In [1]: import numpy as np

In [2]: import numpy.linalg as la

In [3]: np.set_printoptions(precision=2, suppress=True, linewidth=120)

In [4]: M = np.loadtxt("a.csv", delimiter=",")

In [5]: M
Out[5]: 
array([[ 9.,  3.,  3., -9.],
       [ 5.,  3.,  7., -5.],
       [ 3.,  0.,  8., -3.],
       [ 1.,  0.,  9., -1.],
       [ 1.,  2.,  9., -1.],
       [ 3.,  6.,  5., -3.],
       [ 2.,  9.,  2., -2.]])

In [6]: # rank 3

In [7]: la.lstsq(M[:-1].T, M[-1])[2]
Out[7]: np.int32(3)

In [8]: try:
   ...:     la.inv(M)
   ...: except la.LinAlgError as e:
   ...:     print(repr(e))
   ...: 
LinAlgError('Last 2 dimensions of the array must be square')

In [9]: rng = np.random.default_rng(929057)

In [10]: Y = M + rng.integers(-2, 3, (7, 3)) @ rng.integers(-2, 3, (3, 4))

In [11]: Y
Out[11]: 
array([[  1.,   5.,   0., -10.],
       [  1.,   7.,   1.,  -7.],
       [ -7.,  -2.,   8.,  -2.],
       [  7.,   0.,  10.,  -1.],
       [  3.,   4.,   5.,  -2.],
       [  1.,   8.,   3.,  -4.],
       [ -2.,  11.,  -1.,  -3.]])

In [12]: la.matrix_rank(Y - M, tol=1e-8)
Out[12]: np.int64(3)

In [13]: P = Y @ la.solve(Y.T @ Y, Y.T)

In [14]: np.allclose(P @ P, P)
Out[14]: True

In [15]: np.round(la.eigvalsh(P), 2) + 0
Out[15]: array([0., 0., 0., 1., 1., 1., 1.])

In [16]: np.trace(P)
Out[16]: np.float64(4.0)

In [17]: la.matrix_rank(M, rtol=0.1)
Out[17]: np.int64(3)

In [18]: [round(float(x), 2) for x in la.svd(M, compute_uv=False)[:3]]
Out[18]: [22.78, 11.06, 8.4]

In [19]: la.cond(M) > 100
Out[19]: np.True_

In [20]: left, sigma, VT = la.svd(M)

In [21]: sigma.round(2) + 0
Out[21]: array([22.78, 11.06,  8.4 ,  0.  ])

In [22]: Y = left[:, :3] @ np.diag(sigma[:3]) @ VT[:3]

In [23]: Y.round(2) + 0
Out[23]: 
array([[ 9.,  3.,  3., -9.],
       [ 5.,  3.,  7., -5.],
       [ 3.,  0.,  8., -3.],
       [ 1.,  0.,  9., -1.],
       [ 1.,  2.,  9., -1.],
       [ 3.,  6.,  5., -3.],
       [ 2.,  9.,  2., -2.]])

In [24]: round(la.norm(M - Y) / la.norm(M), 2)
Out[24]: np.float64(0.0)

In [25]: la.matrix_rank(Y)
Out[25]: np.int64(3)

In [26]: np.round(la.norm(M - Y, 2), 2), round(sigma[3], 2)
Out[26]: (np.float64(0.0), np.float64(0.0))

In [27]: X = np.loadtxt("data.csv", delimiter=",")

In [28]: X
Out[28]: 
array([[0.33, 0.33, 0.  , 0.  , 0.33],
       [0.11, 0.33, 0.22, 0.22, 0.11],
       [0.  , 0.17, 0.17, 0.33, 0.33],
       [0.29, 0.14, 0.14, 0.29, 0.14],
       [0.4 , 0.  , 0.2 , 0.  , 0.4 ]])

In [29]: X.mean(axis=0)
Out[29]: array([0.23, 0.2 , 0.15, 0.17, 0.26])

In [30]: X.sum(axis=0)
Out[30]: array([1.13, 0.98, 0.73, 0.84, 1.32])

In [31]: la.svd(X, compute_uv=False)
Out[31]: array([1.02, 0.46, 0.31, 0.23, 0.14])

In [32]: X[5]
---------------------------------------------------------------------------
IndexError                                Traceback (most recent call last)
Cell In[32], line 1
----> 1 X[5]

IndexError: index 5 is out of bounds for axis 0 with size 5

In [33]: np.abs(X).max()
Out[33]: np.float64(0.4)

In [34]: round(la.norm(X), 2)
Out[34]: np.float64(1.2)

In [35]: np.unravel_index(np.abs(X).argmax(), X.shape)
Out[35]: (np.int64(4), np.int64(0))

In [36]: X - X[0]
Out[36]: 
array([[ 0.  ,  0.  ,  0.  ,  0.  ,  0.  ],
       [-0.22,  0.  ,  0.22,  0.22, -0.22],
       [-0.33, -0.17,  0.17,  0.33,  0.  ],
       [-0.05, -0.19,  0.14,  0.29, -0.19],
       [ 0.07, -0.33,  0.2 ,  0.  ,  0.07]])

In [37]: X.shape
Out[37]: (5, 5)

In [38]: idx = rng.permutation(5)

In [39]: Y = X[:, idx] * rng.choice([-1, 1], 5)

In [40]: Y
Out[40]: 
array([[-0.33,  0.33,  0.  , -0.  ,  0.33],
       [-0.11,  0.33,  0.22, -0.22,  0.11],
       [-0.  ,  0.17,  0.33, -0.17,  0.33],
       [-0.29,  0.14,  0.29, -0.14,  0.14],
       [-0.4 ,  0.  ,  0.  , -0.2 ,  0.4 ]])

In [41]: left, _, VT = la.svd(X.T @ Y)

In [42]: np.round(la.lstsq(X, Y)[0], 2) + 0
Out[42]: 
array([[-1.,  0.,  0.,  0.,  0.],
       [ 0.,  1.,  0.,  0.,  0.],
       [ 0.,  0.,  0., -1.,  0.],
       [ 0.,  0.,  1.,  0.,  0.],
       [ 0.,  0.,  0.,  0.,  1.]])

In [43]: idx
Out[43]: array([0, 1, 3, 2, 4])
